$ ipython --no-banner

In [1]: import numpy as np

In [2]: np.set_printoptions(precision=2, suppress=True, linewidth=200, legacy="1.25")

In [3]: A = np.load("out0.npy")

In [4]: print(A.round(2) + 0)
[[-2.23  0.52 -5.49 -0.81 -1.81 -4.78 -4.39 -1.23 -4.11  0.35]
 [-3.35  1.32 -5.33 -0.57 -2.61 -3.78 -3.95 -1.32 -4.38  0.77]
 [ 4.98 -3.73 -1.73 -1.28  3.48 -5.65 -2.87  0.21  0.56 -1.96]
 [-6.23  3.89 -2.03  0.68 -4.52  2.16 -0.21 -1.03 -3.29  2.1 ]
 [ 4.39 -2.1   4.93  0.3   3.33  2.56  3.32  1.36  4.48 -1.18]
 [-1.24  1.73  4.75  1.28 -0.69  6.46  4.63  0.73  2.52  0.85]
 [ 2.49 -0.7   5.47  0.76  2.    4.58  4.31  1.25  4.19 -0.45]
 [-1.26 -0.14 -5.45 -0.98 -1.12 -5.45 -4.61 -1.12 -3.77  0.  ]
 [-5.88  4.05  0.08  1.08 -4.19  4.38  1.61 -0.61 -1.87  2.15]
 [-6.21  4.02 -1.29  0.84 -4.48  3.02  0.45 -0.89 -2.83  2.16]
 [-6.    3.54 -3.11  0.4  -4.4   0.74 -1.25 -1.2  -3.88  1.92]
 [ 2.4  -2.4  -4.13 -1.35  1.55 -6.58 -4.37 -0.49 -1.76 -1.22]
 [ 5.43 -3.91 -1.03 -1.21  3.83 -5.17 -2.36  0.39  1.14 -2.07]
 [ 4.17 -3.36 -2.7  -1.35  2.87 -6.19 -3.54 -0.05 -0.3  -1.75]
 [ 5.29 -2.84  4.24 -0.02  3.94  1.1   2.46  1.33  4.35 -1.57]
 [ 6.01 -3.55  3.08 -0.41  4.41 -0.79  1.22  1.19  3.86 -1.93]
 [-6.23  3.93 -1.89  0.71 -4.52  2.34 -0.08 -1.   -3.2   2.11]
 [-3.81  3.17  3.05  1.36 -2.59  6.34  3.76  0.15  0.64  1.65]
 [-6.19  3.81 -2.36  0.6  -4.51  1.76 -0.52 -1.08 -3.48  2.06]
 [ 5.31 -3.87 -1.23 -1.23  3.74 -5.31 -2.51  0.34  0.98 -2.04]
 [ 2.62 -0.79  5.46  0.73  2.09  4.47  4.26  1.26  4.22 -0.5 ]
 [ 5.29 -3.86 -1.27 -1.24  3.72 -5.34 -2.54  0.33  0.95 -2.04]
 [ 5.46 -2.99  4.05 -0.09  4.06  0.76  2.25  1.31  4.28 -1.65]]

In [5]: # rows and columns are dependent

In [6]: rng = np.random.default_rng(742511)

In [7]: Y = A + rng.integers(-2, 3, (23, 2)) @ rng.integers(-2, 3, (2, 10))

In [8]: print(Y.round(2) + 0)
[[  1.77   4.52  -5.49   3.19  -5.81  -8.78  -6.39   2.77  -8.11   4.35]
 [ -3.35  -6.68  -7.33  -2.57   1.39   2.22   2.05  -3.32  -2.38  -5.23]
 [ 10.98  -5.73  -3.73   2.72   1.48  -5.65   0.13   4.21  -3.44  -1.96]
 [ -0.23   1.89  -4.03   4.68  -6.52   2.16   2.79   2.97  -7.29   2.1 ]
 [  2.39  -8.1    3.93  -2.7    7.33   7.56   7.32  -1.64   7.48  -6.18]
 [  4.76  -0.27   2.75   5.28  -2.69   6.46   7.63   4.73  -1.48   0.85]
 [  6.49  -0.7    4.47   3.76   0.     3.58   5.31   4.25   1.19   0.55]
 [ -3.26   1.86  -4.45  -1.98  -1.12  -6.45  -6.61  -2.12  -2.77   1.  ]
 [ -3.88  10.05   1.08   4.08  -8.19  -0.62  -2.39   2.39  -4.87   7.15]
 [ -6.21   8.02  -0.29   1.84  -6.48   0.02  -2.55   0.11  -3.83   5.16]
 [ -2.     3.54  -4.11   3.4   -6.4   -0.26  -0.25   1.8   -6.88   2.92]
 [  0.4    3.6   -2.13  -1.35  -0.45 -10.58  -9.37  -0.49  -1.76   2.78]
 [  7.43   2.09  -0.03   1.79  -0.17 -10.17  -6.36   3.39  -1.86   2.93]
 [  6.17  -9.36  -4.7   -1.35   4.87  -2.19   1.46  -0.05  -0.3   -5.75]
 [  1.29  -2.84   5.24  -3.02   5.94   2.1    1.46  -1.67   7.35  -2.57]
 [ 14.01  -3.55   1.08   5.59   0.41  -2.79   3.22   7.19  -2.14   0.07]
 [-12.23   5.93   0.11  -3.29  -2.52   2.34  -3.08  -5.     0.8    2.11]
 [ -5.81  -2.83   2.05  -1.64   1.41  11.34   7.76  -2.85   3.64  -3.35]
 [ -6.19   3.81  -2.36   0.6   -4.51   1.76  -0.52  -1.08  -3.48   2.06]
 [ 11.31  -1.87  -2.23   3.77  -0.26  -8.31  -2.51   5.34  -4.02   0.96]
 [ -5.38  -0.79   7.46  -5.27   6.09   6.47   2.26  -4.74  10.22  -2.5 ]
 [ -0.71  -5.86  -0.27  -6.24   7.72  -2.34  -2.54  -4.67   5.95  -5.04]
 [  7.46  -0.99   4.05   1.91   2.06  -1.24   1.25   3.31   2.28   0.35]]

In [9]: print(np.round(np.linalg.svd(Y - A, compute_uv=False), 2) + 0)
[41.33 28.66  0.    0.    0.    0.    0.    0.    0.    0.  ]

In [10]: print(np.linalg.matrix_rank(Y - A, tol=1e-8))
2

In [11]: print(np.abs(Y - A).sum(axis=1))
[34. 38. 27. 27. 36. 27. 19. 12. 36. 19. 19. 25. 36. 25. 19. 38. 27. 36.  0. 34. 38. 34. 17.]
